>>> import numpy as np
>>> import numpy.linalg as la
>>> np.set_printoptions(suppress=True, linewidth=160)
>>> A2 = np.array([[7, 1, -4, -5, 9, 9, 2, 3, 0],
...     [0, 6, 4, 5, -7, 8, 4, -9, -7],
...     [-2, 6, -4, -4, 5, -1, 4, 7, 1]])
>>> K = A2.T @ A2
>>> print(K)
[[  53   -5  -20  -27   53   65    6    7   -2]
 [  -5   73   -4    1   -3   51   50   -9  -36]
 [ -20   -4   48   56  -84    0   -8  -76  -32]
 [ -27    1   56   66 -100   -1   -6  -88  -39]
 [  53   -3  -84 -100  155   20   10  125   54]
 [  65   51    0   -1   20  146   46  -52  -57]
 [   6   50   -8   -6   10   46   36   -2  -24]
 [   7   -9  -76  -88  125  -52   -2  139   70]
 [  -2  -36  -32  -39   54  -57  -24   70   50]]
>>> print(la.lstsq(K[:-1].T, K[-1])[2])
3
>>> print(np.unique(K.round(6), axis=0).shape)
(9, 9)
>>> print(round(float(np.trace(la.pinv(K) @ K)), 2))
3.0
>>> rng = np.random.default_rng(30)
>>> z = rng.permutation(9)
>>> print(z)
[1 7 0 6 4 5 8 3 2]
>>> A2 = K[z][:, z]
>>> print(np.round(np.sort(np.abs(la.eigvals(A2))), 2) + 0)
[  0.     0.     0.     0.     0.     0.    91.53 250.97 423.5 ]
>>> print(A2)
[[  73   -9   -5   50   -3   51  -36    1   -4]
 [  -9  139    7   -2  125  -52   70  -88  -76]
 [  -5    7   53    6   53   65   -2  -27  -20]
 [  50   -2    6   36   10   46  -24   -6   -8]
 [  -3  125   53   10  155   20   54 -100  -84]
 [  51  -52   65   46   20  146  -57   -1    0]
 [ -36   70   -2  -24   54  -57   50  -39  -32]
 [   1  -88  -27   -6 -100   -1  -39   66   56]
 [  -4  -76  -20   -8  -84    0  -32   56   48]]
>>> print(np.trace(A2))
766
>>> print(np.diag(A2))
[ 73 139  53  36 155 146  50  66  48]
>>> print(la.matrix_rank(K, rtol=0.1))
3
>>> print(round(la.norm(K, 2) / la.norm(K), 2))
0.85
>>> print(la.cond(K) > 100)
True
>>> print([round(float(x), 2) for x in la.svd(K, compute_uv=False)[:3]])
[423.5, 250.97, 91.53]
